% python3 -q
>>> import numpy as np
>>> np.set_printoptions(precision=2, suppress=True, linewidth=120)
>>> mat = np.load("case9.npy")
>>> mat
array([[ 3.49,  0.31,  0.58],
       [-1.52, -0.03, -0.29],
       [-1.32, -2.84, -0.16],
       [-2.33, -2.89, -0.59],
       [ 1.37, -0.22, -0.04],
       [-6.6 , -3.19, -1.11],
       [-1.25,  1.61, -0.57],
       [-0.64,  1.97, -0.75],
       [-6.33, -3.76, -0.59],
       [-4.25, -4.24, -0.01],
       [ 4.97,  0.41,  0.78],
       [-0.16, -1.6 ,  0.28],
       [ 0.37, -4.47,  1.21],
       [ 1.26, -1.77,  0.54],
       [-3.73, -4.37, -0.01],
       [ 4.98,  0.84,  0.78],
       [ 1.02,  4.56, -0.35],
       [-3.75,  0.87, -1.21],
       [ 3.56, -1.48,  1.18],
       [-4.85, -4.03, -0.13],
       [ 7.07,  2.85,  0.83],
       [ 4.4 ,  0.46,  1.43],
       [-1.27, -0.24,  0.27]])
>>> proj = mat @ np.linalg.solve(mat.T @ mat, mat.T)
>>> np.round(np.trace(proj), 2)
np.float64(3.0)
>>> m1 = np.load("w.npy")
>>> m1
array([[1, 0, 0],
       [0, 0, 1],
       [0, 1, 0]])
>>> # a transition matrix
>>> proj = np.triu(np.array([[5, 3, 7], [2, 3, -6], [-3, 7, 4]]), 1) + np.eye(3)
>>> M2 = proj @ m1 @ np.linalg.inv(proj)
>>> np.linalg.matrix_rank(M2)
np.int64(3)
>>> proj @ m1 - m1 @ proj
array([[ 0.,  4., -4.],
       [ 0., -6.,  0.],
       [ 0.,  0.,  6.]])
>>> ev, evecs = np.linalg.eigh(m1)
>>> x = np.array([0, 0, 1])
>>> evecs * np.maximum(ev, 0) @ evecs.T
array([[1. , 0. , 0. ],
       [0. , 0.5, 0.5],
       [0. , 0.5, 0.5]])
>>> np.round(evecs * np.abs(ev) @ evecs.T, 2) + 0
array([[1., 0., 0.],
       [0., 1., 0.],
       [0., 0., 1.]])
>>> X = np.load("test6.npy")
>>> X
array([[0, 2],
       [2, 0]])
>>> r0 = np.array([0, 2])
>>> M2 = X + np.outer(r0, np.eye(2)[0])
>>> np.linalg.matrix_rank(M2 - X)
np.int64(1)
>>> rng = np.random.default_rng(9)
>>> z = rng.permutation(2)
>>> z
array([0, 1])
>>> M2 = X[z][:, z]
>>> np.sort(np.abs(np.linalg.eigvals(M2)))
array([2., 2.])
>>> np.trace(M2)
np.int64(0)
>>> M2
array([[0, 2],
       [2, 0]])
>>> K = np.loadtxt("mat.csv", delimiter=",")
>>> K
array([[ -5.09,   2.62,  -6.13],
       [ -5.1 ,  13.77,  -6.5 ],
       [  6.57,  -0.53,  -3.28],
       [-10.14, -11.6 ,  -0.64],
       [ 10.8 , -16.06,   4.33],
       [ -7.15,   4.59,   3.57],
       [  6.02,   5.74,   4.54],
       [  5.85,  -6.05,   6.79],
       [ -3.24,  -8.66,   3.17],
       [  0.68,  12.3 ,  -4.92],
       [  8.87,  -7.73,   1.93],
       [ -4.59,  10.63,  -5.44],
       [-19.11,   5.25,  -1.99],
       [ 12.14, -11.14,   5.79],
       [ -9.58,   9.8 ,  -2.12],
       [ -7.31,   3.38,  -6.65],
       [ -2.67,  14.38,  -6.13],
       [ -8.3 ,   1.05,  -2.25],
       [  6.23,  17.36,  -0.12],
       [ -7.26,  16.52,  -5.94],
       [ -5.8 ,  -2.97,  -0.15],
       [  0.8 ,   6.97,   6.15],
       [ -7.5 ,   6.49,  -6.95],
       [  5.66,   3.19,  13.8 ],
       [  5.73,   6.95,   0.93],
       [ 10.15,   6.13,   1.74]])
>>> round(np.linalg.norm(K, 2), 2)
np.float64(54.09)
>>> round(float(np.linalg.norm(K[20], 1)), 2), round(float(np.linalg.norm(K[20], np.inf)), 2)
(8.92, 5.8)
>>> np.round(np.linalg.norm(K, 1), 2), round(np.linalg.norm(K, np.inf), 2)
(np.float64(211.86), np.float64(31.19))
>>> K[20] @ K[3]
np.float64(93.36)
>>> round(float(np.linalg.norm(K) ** 2 / np.linalg.norm(K, 2) ** 2), 2)
1.59
>>> def softmax(z):
...     e = np.exp(z - z.max(axis=-1, keepdims=True))
...     return e / e.sum(axis=-1, keepdims=True)
... 
>>> softmax(K).sum(axis=1)
array([1., 1., 1., 1., 1., 1., 1., 1., 1., 1., 1., 1., 1., 1., 1., 1., 1., 1., 1., 1., 1., 1., 1., 1., 1., 1.])
>>> scores = K @ K.T / np.sqrt(3)
>>> softmax(scores)[5] @ K
array([-19.11,   5.25,  -1.99])
>>> U, s, Vt = np.linalg.svd(K, full_matrices=False)
>>> np.allclose(U * s @ Vt, K)
True
>>> np.abs(U[:, 0]).round(6).argmax()
np.int64(4)
>>> round(np.sqrt((s ** 2).sum()), 2), round(np.linalg.norm(K), 2)
(np.float64(68.17), np.float64(68.17))
>>> np.round(U.T @ U, 2) + 0
array([[1., 0., 0.],
       [0., 1., 0.],
       [0., 0., 1.]])
>>> s
array([54.09, 36.68, 19.41])
>>> np.round(Vt @ Vt.T, 2) + 0
array([[1., 0., 0.],
       [0., 1., 0.],
       [0., 0., 1.]])
>>> np.abs(Vt[0])
array([0.5 , 0.79, 0.34])
>>> cen = K - K.mean(axis=0)
>>> U, s, Vt = np.linalg.svd(cen, full_matrices=False)
>>> s
array([51.86, 36.19, 19.11])
>>> np.searchsorted(np.cumsum(s ** 2) / (s ** 2).sum(), 0.9) + 1
np.int64(2)
>>> np.round(cen.mean(axis=0), 2) + 0
array([0., 0., 0.])
>>> W0 = np.load("run9.npy")
>>> W0
array([[ 1,  0,  0,  0],
       [-1,  1,  0,  0],
       [ 5,  1,  1,  0],
       [-3, -5, -2,  1]])
>>> # triangular
>>> M2 = np.array([[4, 2], [3, 0]])
>>> basis = np.kron(M2, W0)
>>> round(np.linalg.norm(basis, 2), 2), np.round(np.linalg.norm(M2, 2) * np.linalg.norm(W0, 2), 2)
(np.float64(39.51), np.float64(39.51))
>>> basis.shape
(8, 8)
>>> Q, evecs = np.linalg.qr(W0[:, :3])[0], np.linalg.qr(W0[:, 3:])[0]
>>> s = np.linalg.svd(Q.T @ evecs, compute_uv=False)
>>> (s > 0.9).sum()
np.int64(1)
>>> np.sort(np.linalg.eigvals(W0))
array([1., 1., 1., 1.])
>>> [int(np.linalg.matrix_rank(np.linalg.matrix_power(W0, p))) for p in range(1, 5)]
[4, 4, 4, 4]
>>> np.linalg.matrix_power(W0 - np.diag(np.diag(W0)), 4)
array([[0, 0, 0, 0],
       [0, 0, 0, 0],
       [0, 0, 0, 0],
       [0, 0, 0, 0]])
>>> W0 @ W0
array([[  1,   0,   0,   0],
       [ -2,   1,   0,   0],
       [  9,   2,   1,   0],
       [-11, -12,  -4,   1]])
>>> J = np.array([[-2.0, 1.9, -0.8], [-0.8, 0.2, 1.5], [-0.3, 0.9, 0.2]])
>>> J
array([[-2. ,  1.9, -0.8],
       [-0.8,  0.2,  1.5],
       [-0.3,  0.9,  0.2]])
>>> proj = np.triu(np.array([[5, 0, 7], [1, 4, 2], [0, 9, 4]]), 1) + np.eye(3)
>>> M2 = proj @ J @ np.linalg.inv(proj)
>>> np.linalg.matrix_rank(M2)
np.int64(3)
>>> np.poly(M2)
array([ 1.  ,  1.6 , -0.83, -2.6 ])
>>> t3 = np.stack([J, 2 * J, J[::-1]])
>>> np.linalg.matrix_rank(t3)
array([3, 3, 3])
>>> np.einsum("bij,cij->bc", t3, t3)
array([[12.12, 24.24,  7.23],
       [24.24, 48.48, 14.46],
       [ 7.23, 14.46, 12.12]])
>>> t3.sum(axis=0)
array([[-6.3,  6.6, -2.2],
       [-3.2,  0.8,  6. ],
       [-2.9,  4.6, -0.2]])
>>> t3.shape
(3, 3, 3)
>>> x = np.array([-5, -1, -5])
>>> target = J @ x
>>> target
array([12.1, -3.7, -0.4])
>>> np.linalg.solve(J.T, J[0])
array([1., 0., 0.])
>>> round(float(np.linalg.norm(J, 2)), 2)
3.0
>>> np.round(np.linalg.norm(J, 1), 2), round(np.linalg.norm(J, np.inf), 2)
(np.float64(3.1), np.float64(4.7))
>>> np.linalg.norm(J, axis=1).argmax()
np.int64(0)
>>> np.round(np.linalg.norm(J) ** 2 / np.linalg.norm(J, 2) ** 2, 2)
np.float64(1.35)
>>> J[1] @ J[0]
np.float64(0.78)
>>> feats = np.minimum.outer(np.arange(1, 4), np.arange(1, 4)) * -2
>>> feats
array([[-2, -2, -2],
       [-2, -4, -4],
       [-2, -4, -6]])
>>> # symmetric, so the eigenvalues are real
>>> Q, Rm = np.linalg.qr(feats)
>>> Rm
array([[ 3.46,  5.77,  6.93],
       [ 0.  ,  1.63,  2.45],
       [ 0.  ,  0.  , -1.41]])
>>> Q @ Rm
array([[-2., -2., -2.],
       [-2., -4., -4.],
       [-2., -4., -6.]])
>>> np.round(Q.T @ Q, 2) + 0
array([[1., 0., 0.],
       [0., 1., 0.],
       [0., 0., 1.]])
>>> np.allclose(Rm.T @ Rm, feats.T @ feats)
True
>>> np.sort(np.linalg.eigvals(Rm))
array([-1.41,  1.63,  3.46])
>>> np.linalg.matrix_rank(Rm - Rm[0, 0] * np.eye(3))
np.int64(2)
>>> round(float(np.prod(np.diag(Rm))), 2), round(np.linalg.det(Rm), 2)
(-8.0, np.float64(-8.0))
>>> [int(np.linalg.matrix_rank(np.linalg.matrix_power(Rm, p))) for p in range(1, 4)]
[3, 3, 3]
>>> Rm @ Rm
array([[12.  , 29.43, 28.34],
       [ 0.  ,  2.67,  0.54],
       [ 0.  ,  0.  ,  2.  ]])
>>> ev, evecs = np.linalg.eigh(feats)
>>> ev
array([-10.1 ,  -1.29,  -0.62])
>>> np.linalg.eigvalsh(feats @ feats)
array([  0.38,   1.65, 101.97])
>>> np.round(evecs.T @ feats @ evecs, 2) + 0
array([[-10.1 ,   0.  ,   0.  ],
       [  0.  ,  -1.29,   0.  ],
       [  0.  ,   0.  ,  -0.62]])
>>> np.linalg.eigvalsh(feats + -1 * np.eye(3))
array([-11.1 ,  -2.29,  -1.62])
>>> z = rng.permutation(3)
>>> z
array([1, 0, 2])
>>> M2 = feats[z][:, z]
>>> np.sort(np.abs(np.linalg.eigvals(M2)))
array([ 0.62,  1.29, 10.1 ])
>>> M2
array([[-4, -2, -4],
       [-2, -2, -2],
       [-4, -2, -6]])
>>> np.allclose(M2, feats)
False
